>>> import numpy as np
>>> np.set_printoptions(precision=2, suppress=True, linewidth=100)
>>> C = np.sign(np.array([[-3, 9, 1, 5], [-9, -7, 1, 7], [-2, -9, 3, -4], [1, -2, 2, 5]]))
>>> other = (np.tril(C, -1) + np.eye(4)) @ (np.triu(C, 1) + np.eye(4))
>>> ev = np.array([-1, -1, 0, 0])
>>> M = np.rint(other * ev @ np.linalg.inv(other)) + 0
>>> M
array([[-3.,  1., -1.,  2.],
       [ 0., -1.,  0.,  0.],
       [ 6., -1.,  2., -4.],
       [ 0.,  1.,  0.,  0.]])
>>> # looks like rank 2
>>> np.linalg.eigvals(M)
array([-1.,  0.,  0., -1.])
>>> np.einsum("ii->", M)
np.float64(-2.0)
>>> np.einsum("ij,ji->", M, M)
np.float64(2.0)
>>> np.poly(M)
array([1., 2., 1., 0., 0.])
>>> np.round(np.linalg.det(M.T), 2)
np.float64(0.0)
>>> round(float(np.linalg.det(M[::-1])), 2)
0.0
>>> round(float(np.linalg.norm(M, 2) / np.linalg.norm(M)), 2)
0.99
>>> np.linalg.matrix_rank(M, rtol=0.1)
np.int64(2)
>>> [round(float(x), 2) for x in np.linalg.svd(M, compute_uv=False)[:3]]
[8.48, 1.46, 0.0]
>>> np.argsort(-np.linalg.norm(M, axis=0).round(6), kind="stable")[:3]
array([0, 3, 2])
>>> np.linalg.cond(M) > 100
np.True_
>>> P = np.triu(np.array([[2, -3, 2, 0], [2, 1, -2, 0], [2, 1, -2, 2], [-1, 2, -2, -3]]), 1) + np.eye(4)
>>> other = P @ M @ np.linalg.inv(P)
>>> np.round(np.linalg.det(other), 2)
np.float64(0.0)
>>> np.round(np.poly(other), 2) + 0
array([1., 2., 1., 0., 0.])
>>> P @ M - M @ P
array([[ 12.,  -8.,  12.,  -6.],
       [-12.,   2.,  -6.,   8.],
       [  0.,  20., -14.,  -4.],
       [  0.,   0.,   2.,   0.]])
>>> mat = np.load("case0.npy")
>>> mat
array([[ 22,  -1,  -2,   3,   2,   2,   0,   1,   2],
       [  0, -16,   2,   1,  -3,   3,  -1,   0,  -2],
       [ -3,   0,  -7,  -3,  -3,  -3,   3,  -2,   1],
       [  3,  -2,  -3,   3,   2,   0,  -3,   3,  -2],
       [  2,  -1,   2,   2,  13,  -2,   0,   0,   2],
       [  3,  -1,   3,  -1,   2,  12,   2,   2,  -2],
       [  2,   1,  -3,   2,   1,   3,  -8,  -3,   3],
       [  0,  -3,   2,  -1,   2,   2,   3,  16,  -1],
       [ -2,   0,   1,  -3,  -1,   3,  -2,  -1,   8]])
>>> np.abs(np.linalg.svd(mat)[2][-1])
array([0.15, 0.03, 0.09, 0.83, 0.12, 0.14, 0.38, 0.01, 0.33])
